$ python3 -q
>>> import numpy as np
>>> np.set_printoptions(suppress=True, linewidth=100)
>>> data = np.loadtxt("case13.csv", delimiter=",")
>>> print(data)
[[ 0.  3.  3. -5.]
 [ 3.  0.  0.  0.]
 [ 3.  0.  0.  0.]
 [-5.  0.  0.  0.]]
>>> # equal to its transpose
>>> left, sv, Vh = np.linalg.svd(data, full_matrices=False)
>>> print(sv.round(2) + 0)
[6.56 6.56 0.   0.  ]
>>> print((sv > 1e-8).sum())
2
>>> print(np.allclose(left * sv @ Vh, data))
True
>>> evals, evecs = np.linalg.eigh(data)
>>> x0 = np.array([-3, 2, 1, 0])
>>> print(np.abs(data).sum(axis=1).max(), round(np.abs(evals).max(), 2))
11.0 6.56
>>> print((np.sign(evecs[:, -1].round(6)) == np.sign(evecs[0, -1].round(6))).astype(int))
[1 1 1 0]
>>> ang = np.radians(30)
>>> Rm = np.eye(4)
>>> Rm[3, 3] = Rm[0, 0] = np.cos(ang)
>>> Rm[3, 0], Rm[0, 3] = -np.sin(ang), np.sin(ang)
>>> print(Rm.round(2))
[[ 0.87  0.    0.    0.5 ]
 [ 0.    1.    0.    0.  ]
 [ 0.    0.    1.    0.  ]
 [-0.5   0.    0.    0.87]]
>>> A2 = data @ Rm.T
>>> print(np.allclose(np.linalg.norm(data, axis=1), np.linalg.norm(A2, axis=1)))
True
>>> print(A2.round(2))
[[-2.5   3.    3.   -4.33]
 [ 2.6   0.    0.   -1.5 ]
 [ 2.6   0.    0.   -1.5 ]
 [-4.33  0.    0.    2.5 ]]
>>> print(np.round(np.linalg.svd(data, compute_uv=False), 2) + 0, np.round(np.linalg.svd(A2, compute_uv=False), 2) + 0)
[6.56 6.56 0.   0.  ] [6.56 6.56 0.   0.  ]
>>> print(np.round(np.linalg.det(Rm), 2), round(float(np.trace(Rm)), 2))
1.0 3.73
>>> print(np.round(np.abs(A2 - data).max(axis=0), 2))
[2.5 0.  0.  2.5]
>>> r = np.linalg.matrix_rank(data)
>>> print(r)
2
>>> N = np.linalg.svd(data)[2][r:].T
>>> print(N.shape)
(4, 2)
>>> print([int(np.linalg.matrix_rank(np.delete(data, i, axis=0))) for i in range(4)])
[1, 2, 2, 2]
>>> print([int(np.linalg.matrix_rank(data[:, :j + 1])) for j in range(4)])
[1, 2, 2, 2]
>>> print(np.linalg.matrix_rank(data.T @ data), np.linalg.matrix_rank(data @ data.T))
2 2
>>> rng = np.random.default_rng(569)
>>> idx = rng.permutation(4)
>>> print(idx)
[3 2 1 0]
>>> A2 = data[idx][:, idx]
>>> print(np.diag(A2))
[0. 0. 0. 0.]
>>> print(np.trace(A2))
0.0
>>> print(np.round(np.linalg.det(A2), 2), np.round(np.linalg.det(data[idx]), 2))
0.0 0.0
>>> print(A2)
[[ 0.  0.  0. -5.]
 [ 0.  0.  0.  3.]
 [ 0.  0.  0.  3.]
 [-5.  3.  3.  0.]]
>>> ang = np.deg2rad(45)
>>> J = np.eye(2)
>>> J[np.ix_([1, 0], [1, 0])] = [[np.cos(ang), -np.sin(ang)], [np.sin(ang), np.cos(ang)]]
>>> print(J.round(2))
[[ 0.71  0.71]
 [-0.71  0.71]]
>>> u = np.array([3, -3])
>>> A2 = J + np.outer(u, np.eye(2)[1])
>>> print(np.linalg.matrix_rank(np.linalg.inv(A2) - np.linalg.inv(J), tol=1e-8))
1
>>> W = np.array([[2, 2, 1, 1, 1], [0, 2, 1, 2, 2]])
>>> c = np.array([-1, 0, 2, 2, 2])
>>> hid = np.maximum(J @ W + c, 0)
>>> print(hid.round(2) + 0)
[[0.41 2.83 3.41 4.12 4.12]
 [0.   0.   2.   2.71 2.71]]
>>> basis = np.array([[-5, 9], [0, -8], [0, -2], [3, -3], [-1, 1]])
>>> print(W @ basis)
[[ -8  -2]
 [  4 -22]]
>>> cov = J.T @ J
>>> print(np.allclose(cov, cov.T))
True
>>> idx = rng.integers(0, 3, 6)
>>> A = np.triu((idx[:, None] == idx) & (rng.random((6, 6)) < 0.8), 1).astype(int)
>>> A += A.T
>>> print(A)
[[0 1 1 0 0 1]
 [1 0 1 1 0 1]
 [1 1 0 1 0 1]
 [0 1 1 0 0 1]
 [0 0 0 0 0 0]
 [1 1 1 1 0 0]]
>>> # row 3 repeats row 0
>>> print(np.argsort(-np.linalg.norm(A, axis=0).round(6), kind="stable")[:3])
[1 2 5]
>>> print(np.linalg.matrix_rank(A, rtol=0.1))
4
>>> print([round(float(x), 2) for x in np.linalg.svd(A, compute_uv=False)[:3]])
[3.65, 1.65, 1.0]
>>> print(np.argwhere(np.triu(A)))
[[0 1]
 [0 2]
 [0 5]
 [1 2]
 [1 3]
 [1 5]
 [2 3]
 [2 5]
 [3 5]]
>>> print(A.sum(axis=0))
[3 4 4 3 0 4]
>>> low = np.diag(A.sum(axis=1)) - A
>>> print((np.linalg.eigvalsh(low) < 1e-8).sum())
2
>>> print(round(np.linalg.det(low[1:, 1:])))
0
>>> u = np.array([-2, 0, 0])
>>> print(np.array([np.convolve(row, u, "same") for row in A]))
[[-2 -2  0  0 -2  0]
 [ 0 -2 -2  0 -2  0]
 [-2  0 -2  0 -2  0]
 [-2 -2  0  0 -2  0]
 [ 0  0  0  0  0  0]
 [-2 -2 -2  0  0  0]]
>>> print(np.convolve(A[0], u))
[ 0 -2 -2  0  0 -2  0  0]
>>> print(np.correlate(A[0], A[3], "full"))
[0 1 1 0 1 3 1 0 1 1 0]
>>> print(np.polyval(u, A[0]))
[ 0 -2 -2  0  0 -2]
>>> feats = np.array([[1.0, 0.9, 0.81, 0.73, 0.66, 0.59],
...     [0.9, 1.0, 0.9, 0.81, 0.73, 0.66],
...     [0.81, 0.9, 1.0, 0.9, 0.81, 0.73],
...     [0.73, 0.81, 0.9, 1.0, 0.9, 0.81],
...     [0.66, 0.73, 0.81, 0.9, 1.0, 0.9],
...     [0.59, 0.66, 0.73, 0.81, 0.9, 1.0]])
>>> # symmetric
>>> W = np.array([[6, 8], [2, 1], [5, 3], [3, 7], [4, 3], [5, 9]])
>>> c = np.array([3, 5])
>>> hid = np.maximum(feats @ W + c, 0)
>>> print(hid.round(2))
[[22.63 28.73]
 [23.55 29.7 ]
 [24.25 30.68]
 [24.15 31.34]
 [23.67 30.84]
 [22.54 29.94]]
>>> print((hid > 0).astype(int))
[[1 1]
 [1 1]
 [1 1]
 [1 1]
 [1 1]
 [1 1]]
>>> basis = np.array([[0, 2, -1], [0, -2, 0]])
>>> print((hid @ basis).round(6).argmax(axis=1))
[0 0 0 0 0 0]
>>> print(np.round(hid @ basis, 2))
[[  0.   -12.2  -22.63]
 [  0.   -12.3  -23.55]
 [  0.   -12.86 -24.25]
 [  0.   -14.38 -24.15]
 [  0.   -14.34 -23.67]
 [  0.   -14.8  -22.54]]
